% ipython --no-banner

In [1]: import numpy as np

In [2]: np.set_printoptions(precision=2, suppress=True, linewidth=120)

In [3]: r0 = np.array([2, 2, 0, 1, 2]) + 0.5

In [4]: mat = np.eye(5) - 2 * np.outer(r0, r0) / (r0 @ r0)

In [5]: print(mat)
[[ 0.41 -0.59 -0.12 -0.35 -0.59]
 [-0.59  0.41 -0.12 -0.35 -0.59]
 [-0.12 -0.12  0.98 -0.07 -0.12]
 [-0.35 -0.35 -0.07  0.79 -0.35]
 [-0.59 -0.59 -0.12 -0.35  0.41]]

In [6]: mat - mat[0]
Out[6]: 
array([[ 0.  ,  0.  ,  0.  ,  0.  ,  0.  ],
       [-1.  ,  1.  ,  0.  ,  0.  ,  0.  ],
       [-0.53,  0.47,  1.09,  0.28,  0.47],
       [-0.76,  0.24,  0.05,  1.14,  0.24],
       [-1.  ,  0.  ,  0.  ,  0.  ,  1.  ]])

In [7]: np.round(np.abs(mat).max(), 2)
Out[7]: np.float64(0.98)

In [8]: mat.mean(axis=0)
Out[8]: array([-0.25, -0.25,  0.11, -0.07, -0.25])

In [9]: np.count_nonzero(mat)
Out[9]: np.int64(25)

In [10]: print(np.diff(mat, axis=0))
[[-1.    1.    0.    0.    0.  ]
 [ 0.47 -0.53  1.09  0.28  0.47]
 [-0.24 -0.24 -1.05  0.86 -0.24]
 [-0.24 -0.24 -0.05 -1.14  0.76]]

In [11]: print(np.linalg.matrix_rank(mat))
5

In [12]: vec = np.array([0, 1, 4, 5, 0])

In [13]: np.linalg.norm(mat @ vec) <= np.linalg.norm(mat, 2) * np.linalg.norm(vec) + 1e-9
Out[13]: np.True_

In [14]: np.einsum("ij,j->i", mat, vec)
Out[14]: array([-2.82, -1.82,  3.44,  3.31, -2.82])

In [15]: mat @ np.ones(5)
Out[15]: array([-1.24, -1.24,  0.55, -0.34, -1.24])

In [16]: mat @ (2 * vec)
Out[16]: array([-5.65, -3.65,  6.87,  6.61, -5.65])

In [17]: mat @ vec
Out[17]: array([-2.82, -1.82,  3.44,  3.31, -2.82])

In [18]: K = np.loadtxt("sample11.csv", delimiter=",")

In [19]: K
Out[19]: 
array([[-0.14, -1.43, -3.14, -2.29, -4.43, -0.43, -5.14, -0.43],
       [ 0.97,  1.91, -2.03, -0.06, -1.09,  2.91, -4.03,  2.91],
       [ 1.14,  2.42, -1.86,  0.28, -0.58,  3.42, -3.86,  3.42],
       [ 0.22, -0.34, -2.78, -1.56, -3.34,  0.66, -4.78,  0.66],
       [ 0.81,  1.43, -2.19, -0.38, -1.57,  2.43, -4.19,  2.43],
       [ 0.51,  0.54, -2.49, -0.97, -2.46,  1.54, -4.49,  1.54],
       [ 1.48,  3.43, -1.52,  0.95,  0.43,  4.43, -3.52,  4.43],
       [ 1.9 ,  4.71, -1.1 ,  1.81,  1.71,  5.71, -3.1 ,  5.71],
       [ 0.93,  1.8 , -2.07, -0.13, -1.2 ,  2.8 , -4.07,  2.8 ],
       [ 0.99,  1.98, -2.01, -0.01, -1.02,  2.98, -4.01,  2.98],
       [ 1.36,  3.09, -1.64,  0.73,  0.09,  4.09, -3.64,  4.09],
       [ 0.42,  0.25, -2.58, -1.17, -2.75,  1.25, -4.58,  1.25],
       [ 3.46,  9.38,  0.46,  4.92,  6.38, 10.38, -1.54, 10.38],
       [-0.58, -2.73, -3.58, -3.15, -5.73, -1.73, -5.58, -1.73],
       [ 1.44,  3.32, -1.56,  0.88,  0.32,  4.32, -3.56,  4.32],
       [ 1.53,  3.59, -1.47,  1.06,  0.59,  4.59, -3.47,  4.59],
       [ 0.02, -0.94, -2.98, -1.96, -3.94,  0.06, -4.98,  0.06],
       [ 1.42,  3.25, -1.58,  0.83,  0.25,  4.25, -3.58,  4.25],
       [ 2.49,  6.48, -0.51,  2.99,  3.48,  7.48, -2.51,  7.48],
       [ 0.21, -0.37, -2.79, -1.58, -3.37,  0.63, -4.79,  0.63],
       [ 1.68,  4.04, -1.32,  1.36,  1.04,  5.04, -3.32,  5.04],
       [ 1.99,  4.96, -1.01,  1.97,  1.96,  5.96, -3.01,  5.96],
       [ 0.8 ,  1.4 , -2.2 , -0.4 , -1.6 ,  2.4 , -4.2 ,  2.4 ],
       [ 2.63,  6.88, -0.37,  3.26,  3.88,  7.88, -2.37,  7.88],
       [ 2.05,  5.16, -0.95,  2.11,  2.16,  6.16, -2.95,  6.16],
       [ 2.97,  7.9 , -0.03,  3.94,  4.9 ,  8.9 , -2.03,  8.9 ],
       [ 0.51,  0.54, -2.49, -0.98, -2.46,  1.54, -4.49,  1.54],
       [ 0.55,  0.65, -2.45, -0.9 , -2.35,  1.65, -4.45,  1.65]])

In [20]: # columns 5 and 7 are equal

In [21]: Xs = K - K.mean(axis=0)

In [22]: V = np.linalg.svd(Xs)[2][:4]

In [23]: B = Xs - Xs @ V.T @ V

In [24]: print(np.round((Xs @ V.T).std(axis=0), 2) + 0)
[6.21 0.   0.   0.  ]

In [25]: np.round(B.std(axis=0), 2) + 0
Out[25]: array([0., 0., 0., 0., 0., 0., 0., 0.])

In [26]: np.diag(V.T @ V)
Out[26]: array([0.34, 0.33, 0.34, 1.  , 0.98, 0.33, 0.35, 0.33])
